$ python3 -q
>>> import numpy as np
>>> from numpy import linalg as LA
>>> np.set_printoptions(precision=2, suppress=True, linewidth=140, floatmode="fixed")
>>> feats = np.loadtxt("w.csv", delimiter=",")
>>> print(feats)
[[ 4.00  4.00  4.00  4.00  4.00  4.00  4.00  4.00  4.00  4.00  4.00  4.00]
 [ 4.00  8.00  8.00  8.00  8.00  8.00  8.00  8.00  8.00  8.00  8.00  8.00]
 [ 4.00  8.00 12.00 12.00 12.00 12.00 12.00 12.00 12.00 12.00 12.00 12.00]
 [ 4.00  8.00 12.00 16.00 16.00 16.00 16.00 16.00 16.00 16.00 16.00 16.00]
 [ 4.00  8.00 12.00 16.00 20.00 20.00 20.00 20.00 20.00 20.00 20.00 20.00]
 [ 4.00  8.00 12.00 16.00 20.00 24.00 24.00 24.00 24.00 24.00 24.00 24.00]
 [ 4.00  8.00 12.00 16.00 20.00 24.00 28.00 28.00 28.00 28.00 28.00 28.00]
 [ 4.00  8.00 12.00 16.00 20.00 24.00 28.00 32.00 32.00 32.00 32.00 32.00]
 [ 4.00  8.00 12.00 16.00 20.00 24.00 28.00 32.00 36.00 36.00 36.00 36.00]
 [ 4.00  8.00 12.00 16.00 20.00 24.00 28.00 32.00 36.00 40.00 40.00 40.00]
 [ 4.00  8.00 12.00 16.00 20.00 24.00 28.00 32.00 36.00 40.00 44.00 44.00]
 [ 4.00  8.00 12.00 16.00 20.00 24.00 28.00 32.00 36.00 40.00 44.00 48.00]]
>>> rng = np.random.default_rng(686903)
>>> labels = rng.permutation(12)
>>> other = feats[:, labels] * rng.choice([-1, 1], 12)
>>> print(other)
[[ -4.00   4.00  -4.00  -4.00   4.00  -4.00   4.00  -4.00   4.00  -4.00  -4.00  -4.00]
 [ -8.00   8.00  -8.00  -8.00   8.00  -8.00   8.00  -8.00   8.00  -8.00  -4.00  -8.00]
 [ -8.00  12.00 -12.00 -12.00  12.00 -12.00  12.00 -12.00  12.00 -12.00  -4.00 -12.00]
 [ -8.00  16.00 -16.00 -16.00  12.00 -16.00  16.00 -16.00  16.00 -16.00  -4.00 -16.00]
 [ -8.00  20.00 -16.00 -20.00  12.00 -20.00  20.00 -20.00  20.00 -20.00  -4.00 -20.00]
 [ -8.00  24.00 -16.00 -24.00  12.00 -24.00  20.00 -24.00  24.00 -24.00  -4.00 -24.00]
 [ -8.00  28.00 -16.00 -28.00  12.00 -28.00  20.00 -28.00  24.00 -28.00  -4.00 -28.00]
 [ -8.00  32.00 -16.00 -28.00  12.00 -32.00  20.00 -32.00  24.00 -32.00  -4.00 -32.00]
 [ -8.00  36.00 -16.00 -28.00  12.00 -36.00  20.00 -36.00  24.00 -36.00  -4.00 -32.00]
 [ -8.00  40.00 -16.00 -28.00  12.00 -40.00  20.00 -36.00  24.00 -40.00  -4.00 -32.00]
 [ -8.00  44.00 -16.00 -28.00  12.00 -40.00  20.00 -36.00  24.00 -44.00  -4.00 -32.00]
 [ -8.00  48.00 -16.00 -28.00  12.00 -40.00  20.00 -36.00  24.00 -44.00  -4.00 -32.00]]
>>> Uu, _, Vh = LA.svd(feats.T @ other)
>>> print(labels)
[ 1 11  3  6  2  9  4  8  5 10  0  7]
>>> print(np.round(Uu @ Vh, 2) + 0)
[[ 0.00  0.00  0.00  0.00  0.00  0.00  0.00  0.00  0.00  0.00 -1.00  0.00]
 [-1.00  0.00  0.00  0.00  0.00  0.00  0.00  0.00  0.00  0.00  0.00  0.00]
 [ 0.00  0.00  0.00  0.00  1.00  0.00  0.00  0.00  0.00  0.00  0.00  0.00]
 [ 0.00  0.00 -1.00  0.00  0.00  0.00  0.00  0.00  0.00  0.00  0.00  0.00]
 [ 0.00  0.00  0.00  0.00  0.00  0.00  1.00  0.00  0.00  0.00  0.00  0.00]
 [ 0.00  0.00  0.00  0.00  0.00  0.00  0.00  0.00  1.00  0.00  0.00  0.00]
 [ 0.00  0.00  0.00 -1.00  0.00  0.00  0.00  0.00  0.00  0.00  0.00  0.00]
 [ 0.00  0.00  0.00  0.00  0.00  0.00  0.00  0.00  0.00  0.00  0.00 -1.00]
 [ 0.00  0.00  0.00  0.00  0.00  0.00  0.00 -1.00  0.00  0.00  0.00  0.00]
 [ 0.00  0.00  0.00  0.00  0.00 -1.00  0.00  0.00  0.00  0.00  0.00  0.00]
 [ 0.00  0.00  0.00  0.00  0.00  0.00  0.00  0.00  0.00 -1.00  0.00  0.00]
 [ 0.00  1.00  0.00  0.00  0.00  0.00  0.00  0.00  0.00  0.00  0.00  0.00]]
>>> print(np.round(LA.lstsq(feats, other)[0], 2) + 0)
[[ 0.00  0.00  0.00  0.00  0.00  0.00  0.00  0.00  0.00  0.00 -1.00  0.00]
 [-1.00  0.00  0.00  0.00  0.00  0.00  0.00  0.00  0.00  0.00  0.00  0.00]
 [ 0.00  0.00  0.00  0.00  1.00  0.00  0.00  0.00  0.00  0.00  0.00  0.00]
 [ 0.00  0.00 -1.00  0.00  0.00  0.00  0.00  0.00  0.00  0.00  0.00  0.00]
 [ 0.00  0.00  0.00  0.00  0.00  0.00  1.00  0.00  0.00  0.00  0.00  0.00]
 [ 0.00  0.00  0.00  0.00  0.00  0.00  0.00  0.00  1.00  0.00  0.00  0.00]
 [ 0.00  0.00  0.00 -1.00  0.00  0.00  0.00  0.00  0.00  0.00  0.00  0.00]
 [ 0.00  0.00  0.00  0.00  0.00  0.00  0.00  0.00  0.00  0.00  0.00 -1.00]
 [ 0.00  0.00  0.00  0.00  0.00  0.00  0.00 -1.00  0.00  0.00  0.00  0.00]
 [ 0.00  0.00  0.00  0.00  0.00 -1.00  0.00  0.00  0.00  0.00  0.00  0.00]
 [ 0.00  0.00  0.00  0.00  0.00  0.00  0.00  0.00  0.00 -1.00  0.00  0.00]
 [ 0.00  1.00  0.00  0.00  0.00  0.00  0.00  0.00  0.00  0.00  0.00  0.00]]
